% ipython --no-banner

In [1]: import numpy as np

In [2]: from numpy import linalg as LA

In [3]: np.set_printoptions(precision=2, suppress=True, linewidth=160)

In [4]: X = np.array([[4.0, 3.0, 0.0, 3.0, 3.0, 3.0],
   ...:     [3.0, 4.0, 0.0, 3.0, 3.0, 3.0],
   ...:     [0.0, 0.0, 4.0, 0.0, 0.0, 0.0],
   ...:     [3.0, 3.0, 0.0, 4.0, 3.0, 3.0],
   ...:     [3.0, 3.0, 0.0, 3.0, 4.0, 3.0],
   ...:     [3.0, 3.0, 0.0, 3.0, 3.0, 4.0]])

In [5]: # equal to its transpose

In [6]: x0 = np.array([1, -3, -1, 1, 0, 3])

In [7]: h1 = np.maximum(X @ x0, 0)

In [8]: print(np.maximum(X @ x0, 0) - np.maximum(-X @ x0, 0))
[ 7.  3. -4.  7.  6.  9.]

In [9]: h1
Out[9]: array([7., 3., 0., 7., 6., 9.])

In [10]: np.tanh(X @ x0)
Out[10]: array([ 1.,  1., -1.,  1.,  1.,  1.])

In [11]: B = X[0, 0] * X[1:] - np.outer(X[1:, 0], X[0])

In [12]: print(B)
[[ 0.  7.  0.  3.  3.  3.]
 [ 0.  0. 16.  0.  0.  0.]
 [ 0.  3.  0.  7.  3.  3.]
 [ 0.  3.  0.  3.  7.  3.]
 [ 0.  3.  0.  3.  3.  7.]]

In [13]: X[:, 0] / X[0, 0]
Out[13]: array([1.  , 0.75, 0.  , 0.75, 0.75, 0.75])

In [14]: LA.matrix_rank(B), LA.matrix_rank(X)
Out[14]: (np.int64(5), np.int64(6))

In [15]: print(np.flatnonzero(~B.round(6).any(axis=1)))
[]

In [16]: E = np.vander(np.arange(8) - 3, 4, increasing=True)

In [17]: E
Out[17]: 
array([[  1,  -3,   9, -27],
       [  1,  -2,   4,  -8],
       [  1,  -1,   1,  -1],
       [  1,   0,   0,   0],
       [  1,   1,   1,   1],
       [  1,   2,   4,   8],
       [  1,   3,   9,  27],
       [  1,   4,  16,  64]])

In [18]: hat = E @ LA.solve(E.T @ E, E.T)

In [19]: np.diag(hat)
Out[19]: array([0.89, 0.37, 0.42, 0.31, 0.31, 0.42, 0.37, 0.89])

In [20]: LA.matrix_rank(np.eye(8) - hat)
Out[20]: np.int64(4)

In [21]: np.round(np.trace(hat), 2)
Out[21]: np.float64(4.0)

In [22]: hat @ E[:, 0]
Out[22]: array([1., 1., 1., 1., 1., 1., 1., 1.])

In [23]: np.allclose(hat @ hat, hat)
Out[23]: True

In [24]: x0 = np.array([0, -6, 0, 6])

In [25]: target = E @ x0

In [26]: b, lr = np.zeros(4), 1 / LA.norm(E, 2) ** 2

In [27]: for i in range(5):
    ...:     b -= lr * E.T @ (E @ b - target)
    ...:     if i % 1 == 0: print(i, round(LA.norm(E @ b - target), 2))
    ...: 
0 19.25
1 19.05
2 18.86
3 18.68
4 18.52

In [28]: b
Out[28]: array([0.04, 0.39, 0.88, 5.33])

In [29]: Q, vecs = LA.qr(E[:, :2])[0], LA.qr(E[:, 2:])[0]

In [30]: s = LA.svd(Q.T @ vecs, compute_uv=False)

In [31]: print(np.degrees(np.arccos(s.clip(0, 1))))
[23.23 40.51]

In [32]: mat = np.loadtxt("case16.csv", delimiter=",")

In [33]: print(mat)
[[0. 0. 0. 1. 0. 0. 0. 0. 0. 1.]
 [0. 0. 1. 0. 1. 0. 0. 1. 0. 0.]
 [0. 1. 0. 0. 1. 1. 0. 1. 0. 0.]
 [1. 0. 0. 0. 0. 0. 0. 0. 1. 1.]
 [0. 1. 1. 0. 0. 0. 0. 1. 0. 0.]
 [0. 0. 1. 0. 0. 0. 0. 0. 0. 0.]
 [0. 0. 0. 0. 0. 0. 0. 0. 1. 1.]
 [0. 1. 1. 0. 1. 0. 0. 0. 0. 0.]
 [0. 0. 0. 1. 0. 0. 1. 0. 0. 1.]
 [1. 0. 0. 1. 0. 0. 1. 0. 1. 0.]]

In [34]: evals, vecs = LA.eigvalsh(mat)
ValueError: too many values to unpack (expected 2)


In [35]: evals, vecs = LA.eigh(mat)

In [36]: (evals > 1e-8).sum(), (evals < -1e-8).sum()
Out[36]: (np.int64(4), np.int64(6))

In [37]: LA.eigvalsh(mat + 4 * np.eye(10))
Out[37]: array([2.38, 2.49, 2.53, 3.  , 3.  , 3.54, 4.43, 4.62, 6.94, 7.09])

In [38]: LA.svd(mat, compute_uv=False)
Out[38]: array([3.09, 2.94, 1.62, 1.51, 1.47, 1.  , 1.  , 0.62, 0.46, 0.43])

In [39]: print(np.round(vecs.T @ vecs, 2) + 0)
[[1. 0. 0. 0. 0. 0. 0. 0. 0. 0.]
 [0. 1. 0. 0. 0. 0. 0. 0. 0. 0.]
 [0. 0. 1. 0. 0. 0. 0. 0. 0. 0.]
 [0. 0. 0. 1. 0. 0. 0. 0. 0. 0.]
 [0. 0. 0. 0. 1. 0. 0. 0. 0. 0.]
 [0. 0. 0. 0. 0. 1. 0. 0. 0. 0.]
 [0. 0. 0. 0. 0. 0. 1. 0. 0. 0.]
 [0. 0. 0. 0. 0. 0. 0. 1. 0. 0.]
 [0. 0. 0. 0. 0. 0. 0. 0. 1. 0.]
 [0. 0. 0. 0. 0. 0. 0. 0. 0. 1.]]

In [40]: x0 = np.array([-1, -1, -3, 2, 3, -1, -2, 0, 0, -3])

In [41]: np.einsum("ij,j->i", mat, x0)
Out[41]: array([-1.,  0.,  1., -4., -4., -3., -3., -1., -3., -1.])

In [42]: print(mat @ (2 * x0))
[-2.  0.  2. -8. -8. -6. -6. -2. -6. -2.]

In [43]: (mat * x0).sum(axis=1)
Out[43]: array([-1.,  0.,  1., -4., -4., -3., -3., -1., -3., -1.])

In [44]: print(mat @ x0)
[-1.  0.  1. -4. -4. -3. -3. -1. -3. -1.]

In [45]: print(np.sign((mat @ x0).round(6)))
[-1.  0.  1. -1. -1. -1. -1. -1. -1. -1.]

In [46]: U, s, Vh = LA.svd(mat, full_matrices=False)

In [47]: print(s)
[3.09 2.94 1.62 1.51 1.47 1.   1.   0.62 0.46 0.43]

In [48]: print(s / s[0])
[1.   0.95 0.52 0.49 0.48 0.32 0.32 0.2  0.15 0.14]

In [49]: np.round(Vh @ Vh.T, 2) + 0
Out[49]: 
array([[1., 0., 0., 0., 0., 0., 0., 0., 0., 0.],
       [0., 1., 0., 0., 0., 0., 0., 0., 0., 0.],
       [0., 0., 1., 0., 0., 0., 0., 0., 0., 0.],
       [0., 0., 0., 1., 0., 0., 0., 0., 0., 0.],
       [0., 0., 0., 0., 1., 0., 0., 0., 0., 0.],
       [0., 0., 0., 0., 0., 1., 0., 0., 0., 0.],
       [0., 0., 0., 0., 0., 0., 1., 0., 0., 0.],
       [0., 0., 0., 0., 0., 0., 0., 1., 0., 0.],
       [0., 0., 0., 0., 0., 0., 0., 0., 1., 0.],
       [0., 0., 0., 0., 0., 0., 0., 0., 0., 1.]])

In [50]: np.unravel_index(np.abs(mat).argmax(), mat.shape)
Out[50]: (np.int64(0), np.int64(3))

In [51]: round(float(LA.norm(mat)), 2)
Out[51]: 5.29

In [52]: LA.matrix_rank(mat)
Out[52]: np.int64(10)

In [53]: mat - mat[0]
Out[53]: 
array([[ 0.,  0.,  0.,  0.,  0.,  0.,  0.,  0.,  0.,  0.],
       [ 0.,  0.,  1., -1.,  1.,  0.,  0.,  1.,  0., -1.],
       [ 0.,  1.,  0., -1.,  1.,  1.,  0.,  1.,  0., -1.],
       [ 1.,  0.,  0., -1.,  0.,  0.,  0.,  0.,  1.,  0.],
       [ 0.,  1.,  1., -1.,  0.,  0.,  0.,  1.,  0., -1.],
       [ 0.,  0.,  1., -1.,  0.,  0.,  0.,  0.,  0., -1.],
       [ 0.,  0.,  0., -1.,  0.,  0.,  0.,  0.,  1.,  0.],
       [ 0.,  1.,  1., -1.,  1.,  0.,  0.,  0.,  0., -1.],
       [ 0.,  0.,  0.,  0.,  0.,  0.,  1.,  0.,  0.,  0.],
       [ 1.,  0.,  0.,  0.,  0.,  0.,  1.,  0.,  1., -1.]])

In [54]: print(np.diff(mat, axis=0))
[[ 0.  0.  1. -1.  1.  0.  0.  1.  0. -1.]
 [ 0.  1. -1.  0.  0.  1.  0.  0.  0.  0.]
 [ 1. -1.  0.  0. -1. -1.  0. -1.  1.  1.]
 [-1.  1.  1.  0.  0.  0.  0.  1. -1. -1.]
 [ 0. -1.  0.  0.  0.  0.  0. -1.  0.  0.]
 [ 0.  0. -1.  0.  0.  0.  0.  0.  1.  1.]
 [ 0.  1.  1.  0.  1.  0.  0.  0. -1. -1.]
 [ 0. -1. -1.  1. -1.  0.  1.  0.  0.  1.]
 [ 1.  0.  0.  0.  0.  0.  0.  0.  1. -1.]]

In [55]: print(mat.sum(axis=1))
[2. 3. 4. 3. 3. 1. 2. 3. 3. 4.]

In [56]: mat.shape
Out[56]: (10, 10)

In [57]: np.count_nonzero(mat)
Out[57]: np.int64(28)

In [58]: [round(float(LA.det(mat[:i, :i])), 2) + 0 for i in range(1, 11)]
Out[58]: [0.0, 0.0, 0.0, 1.0, -2.0, -1.0, 0.0, 0.0, -2.0, 4.0]

In [59]: round(LA.eigvalsh(mat).min(), 2)
Out[59]: np.float64(-1.62)

In [60]: np.all(LA.eigvalsh(mat) > 0)
Out[60]: np.False_

In [61]: K = np.loadtxt("out9.csv", delimiter=",")

In [62]: K
Out[62]: 
array([[-0.7,  0. , -2. ,  0. , -2. , -1. ,  0. ,  1. ,  2. ,  0. ],
       [-2. , -2.7,  1. , -2. ,  2. ,  3. , -2. ,  1. ,  2. , -1. ],
       [ 0. ,  2. , -0.7,  2. , -2. ,  1. , -3. , -2. ,  0. ,  0. ],
       [-3. ,  2. ,  3. , -0.7,  2. , -3. , -2. ,  1. , -3. , -3. ],
       [ 1. , -2. ,  0. , -1. ,  2.3, -1. ,  3. ,  3. , -1. ,  2. ],
       [-2. , -3. , -3. ,  3. ,  3. ,  2.3, -1. ,  2. ,  1. , -3. ],
       [-2. , -1. , -2. ,  2. , -1. , -1. ,  3.3, -3. ,  2. , -3. ],
       [ 1. , -2. , -3. , -2. ,  1. ,  0. , -1. ,  3.3,  1. ,  1. ],
       [ 0. , -1. , -1. ,  1. ,  2. ,  3. , -3. , -3. ,  2.3,  3. ],
       [-1. ,  0. , -2. ,  0. , -2. , -1. ,  0. ,  1. ,  2. ,  0.3]])

In [63]: Q, Rm = LA.qr(K)

In [64]: np.abs(np.diag(Rm))
Out[64]: array([4.95, 5.82, 5.45, 4.16, 3.69, 4.61, 1.  , 1.66, 1.13, 1.06])

In [65]: Q.shape, Rm.shape
Out[65]: ((10, 10), (10, 10))

In [66]: np.round(Q @ Rm, 2) + 0
Out[66]: 
array([[-0.7,  0. , -2. ,  0. , -2. , -1. ,  0. ,  1. ,  2. ,  0. ],
       [-2. , -2.7,  1. , -2. ,  2. ,  3. , -2. ,  1. ,  2. , -1. ],
       [ 0. ,  2. , -0.7,  2. , -2. ,  1. , -3. , -2. ,  0. ,  0. ],
       [-3. ,  2. ,  3. , -0.7,  2. , -3. , -2. ,  1. , -3. , -3. ],
       [ 1. , -2. ,  0. , -1. ,  2.3, -1. ,  3. ,  3. , -1. ,  2. ],
       [-2. , -3. , -3. ,  3. ,  3. ,  2.3, -1. ,  2. ,  1. , -3. ],
       [-2. , -1. , -2. ,  2. , -1. , -1. ,  3.3, -3. ,  2. , -3. ],
       [ 1. , -2. , -3. , -2. ,  1. ,  0. , -1. ,  3.3,  1. ,  1. ],
       [ 0. , -1. , -1. ,  1. ,  2. ,  3. , -3. , -3. ,  2.3,  3. ],
       [-1. ,  0. , -2. ,  0. , -2. , -1. ,  0. ,  1. ,  2. ,  0.3]])

In [67]: np.allclose(Rm.T @ Rm, K.T @ K)
Out[67]: True

In [68]: f, v = K[7], K[9]

In [69]: print(f @ v)
8.6

In [70]: p = (f @ v) / (f @ f) * f

In [71]: print(LA.matrix_rank(np.outer(f, v)))
1

In [72]: round(LA.norm(f + v) ** 2 + LA.norm(f - v) ** 2, 2)
Out[72]: np.float64(95.96)

In [73]: np.outer(f, v)
Out[73]: 
array([[-1.  ,  0.  , -2.  ,  0.  , -2.  , -1.  ,  0.  ,  1.  ,  2.  ,  0.3 ],
       [ 2.  , -0.  ,  4.  , -0.  ,  4.  ,  2.  , -0.  , -2.  , -4.  , -0.6 ],
       [ 3.  , -0.  ,  6.  , -0.  ,  6.  ,  3.  , -0.  , -3.  , -6.  , -0.9 ],
       [ 2.  , -0.  ,  4.  , -0.  ,  4.  ,  2.  , -0.  , -2.  , -4.  , -0.6 ],
       [-1.  ,  0.  , -2.  ,  0.  , -2.  , -1.  ,  0.  ,  1.  ,  2.  ,  0.3 ],
       [-0.  ,  0.  , -0.  ,  0.  , -0.  , -0.  ,  0.  ,  0.  ,  0.  ,  0.  ],
       [ 1.  , -0.  ,  2.  , -0.  ,  2.  ,  1.  , -0.  , -1.  , -2.  , -0.3 ],
       [-3.3 ,  0.  , -6.6 ,  0.  , -6.6 , -3.3 ,  0.  ,  3.3 ,  6.6 ,  0.99],
       [-1.  ,  0.  , -2.  ,  0.  , -2.  , -1.  ,  0.  ,  1.  ,  2.  ,  0.3 ],
       [-1.  ,  0.  , -2.  ,  0.  , -2.  , -1.  ,  0.  ,  1.  ,  2.  ,  0.3 ]])

In [74]: B = K / np.sqrt((K ** 2).mean(axis=1, keepdims=True))

In [75]: LA.norm(B, axis=1)
Out[75]: array([3.16, 3.16, 3.16, 3.16, 3.16, 3.16, 3.16, 3.16, 3.16, 3.16])

In [76]: LA.matrix_rank(K - K.mean(axis=1, keepdims=True))
Out[76]: np.int64(9)

In [77]: U, s, Vh = LA.svd(K, full_matrices=False)

In [78]: U.shape, s.shape, Vh.shape
Out[78]: ((10, 10), (10,), (10, 10))

In [79]: np.round(Vh @ Vh.T, 2) + 0
Out[79]: 
array([[1., 0., 0., 0., 0., 0., 0., 0., 0., 0.],
       [0., 1., 0., 0., 0., 0., 0., 0., 0., 0.],
       [0., 0., 1., 0., 0., 0., 0., 0., 0., 0.],
       [0., 0., 0., 1., 0., 0., 0., 0., 0., 0.],
       [0., 0., 0., 0., 1., 0., 0., 0., 0., 0.],
       [0., 0., 0., 0., 0., 1., 0., 0., 0., 0.],
       [0., 0., 0., 0., 0., 0., 1., 0., 0., 0.],
       [0., 0., 0., 0., 0., 0., 0., 1., 0., 0.],
       [0., 0., 0., 0., 0., 0., 0., 0., 1., 0.],
       [0., 0., 0., 0., 0., 0., 0., 0., 0., 1.]])

In [80]: print(np.round(U.T @ U, 2) + 0)
[[1. 0. 0. 0. 0. 0. 0. 0. 0. 0.]
 [0. 1. 0. 0. 0. 0. 0. 0. 0. 0.]
 [0. 0. 1. 0. 0. 0. 0. 0. 0. 0.]
 [0. 0. 0. 1. 0. 0. 0. 0. 0. 0.]
 [0. 0. 0. 0. 1. 0. 0. 0. 0. 0.]
 [0. 0. 0. 0. 0. 1. 0. 0. 0. 0.]
 [0. 0. 0. 0. 0. 0. 1. 0. 0. 0.]
 [0. 0. 0. 0. 0. 0. 0. 1. 0. 0.]
 [0. 0. 0. 0. 0. 0. 0. 0. 1. 0.]
 [0. 0. 0. 0. 0. 0. 0. 0. 0. 1.]]

In [81]: s / s[0]
Out[81]: array([1.  , 0.9 , 0.82, 0.81, 0.56, 0.43, 0.29, 0.17, 0.04, 0.01])

In [82]: B = LA.inv(K)

In [83]: np.round(K @ B, 2) + 0
Out[83]: 
array([[1., 0., 0., 0., 0., 0., 0., 0., 0., 0.],
       [0., 1., 0., 0., 0., 0., 0., 0., 0., 0.],
       [0., 0., 1., 0., 0., 0., 0., 0., 0., 0.],
       [0., 0., 0., 1., 0., 0., 0., 0., 0., 0.],
       [0., 0., 0., 0., 1., 0., 0., 0., 0., 0.],
       [0., 0., 0., 0., 0., 1., 0., 0., 0., 0.],
       [0., 0., 0., 0., 0., 0., 1., 0., 0., 0.],
       [0., 0., 0., 0., 0., 0., 0., 1., 0., 0.],
       [0., 0., 0., 0., 0., 0., 0., 0., 1., 0.],
       [0., 0., 0., 0., 0., 0., 0., 0., 0., 1.]])

In [84]: M = np.load("data.npy")

In [85]: print(M)
[[4.3 3.  2.  0.  5.  3.  3.  4.  3. ]
 [3.  0.3 3.  5.  1.  3.  3.  0.  2. ]
 [0.  1.  3.3 2.  2.  2.  3.  2.  0. ]
 [4.  0.  3.  1.3 2.  5.  2.  3.  4. ]
 [4.  0.  0.  2.  3.3 5.  0.  0.  2. ]
 [1.  0.  2.  5.  1.  0.3 2.  5.  2. ]
 [1.  1.  4.  4.  5.  3.  2.3 4.  4. ]
 [4.  2.  3.  0.  4.  4.  5.  4.3 4. ]
 [4.  3.  2.  0.  5.  3.  3.  4.  3.3]]

In [86]: (M - M.T) / 2
Out[86]: 
array([[ 0. ,  0. ,  1. , -2. ,  0.5,  1. ,  1. ,  0. , -0.5],
       [ 0. ,  0. ,  1. ,  2.5,  0.5,  1.5,  1. , -1. , -0.5],
       [-1. , -1. ,  0. , -0.5,  1. ,  0. , -0.5, -0.5, -1. ],
       [ 2. , -2.5,  0.5,  0. ,  0. ,  0. , -1. ,  1.5,  2. ],
       [-0.5, -0.5, -1. ,  0. ,  0. ,  2. , -2.5, -2. , -1.5],
       [-1. , -1.5,  0. ,  0. , -2. ,  0. , -0.5,  0.5, -0.5],
       [-1. , -1. ,  0.5,  1. ,  2.5,  0.5,  0. , -0.5,  0.5],
       [ 0. ,  1. ,  0.5, -1.5,  2. , -0.5,  0.5,  0. ,  0. ],
       [ 0.5,  0.5,  1. , -2. ,  1.5,  0.5, -0.5,  0. ,  0. ]])

In [87]: LA.determinant(M)
AttributeError: module 'numpy.linalg' has no attribute 'determinant'


In [88]: np.sort(np.abs(LA.eigvals(M)))
Out[88]: array([ 0.3 ,  1.61,  1.89,  1.89,  3.7 ,  3.82,  3.82,  4.79, 23.2 ])

In [89]: assert M == M.T
ValueError: The truth value of an array with more than one element is ambiguous. Use a.any() or a.all()


In [90]: rng = np.random.default_rng(541844)

In [91]: B = M + rng.integers(-2, 3, (9, 8)) @ rng.integers(-2, 3, (8, 9))

In [92]: B
Out[92]: 
array([[  6.3,   8. ,  -2. ,   7. ,  -1. ,  11. ,   0. ,   2. ,  -5. ],
       [ -3. ,   4.3,   8. ,   5. ,   3. ,   4. ,   2. ,   1. ,   6. ],
       [  4. ,  -3. ,  -2.7,  -7. ,   5. , -10. ,  -2. ,   3. ,  -2. ],
       [  8. ,  -2. ,  -3. ,   9.3,   2. ,   3. ,   6. ,  -3. ,   6. ],
       [  9. ,   5. ,   5. ,  -2. ,  -0.7,   7. ,  -6. ,  -2. ,   0. ],
       [  2. ,   0. ,   0. ,   6. ,  -2. ,   1.3,   1. ,   9. ,  -4. ],
       [  4. ,   2. ,   1. ,   1. ,  -2. ,  11. ,  -3.7,   0. ,  -3. ],
       [ 12. ,   4. ,  -9. ,  12. ,   2. ,   4. ,   5. ,  -1.7,  -4. ],
       [ 11. ,   9. ,  -1. ,   3. ,   2. ,   4. ,  -4. ,  -6. ,  -0.7]])

In [93]: LA.matrix_rank(B - M, tol=1e-8)
Out[93]: np.int64(8)

In [94]: print(np.round(LA.svd(B - M, compute_uv=False), 2) + 0)
[31.87 21.1  19.48 12.65  7.37  5.42  1.63  0.79  0.  ]
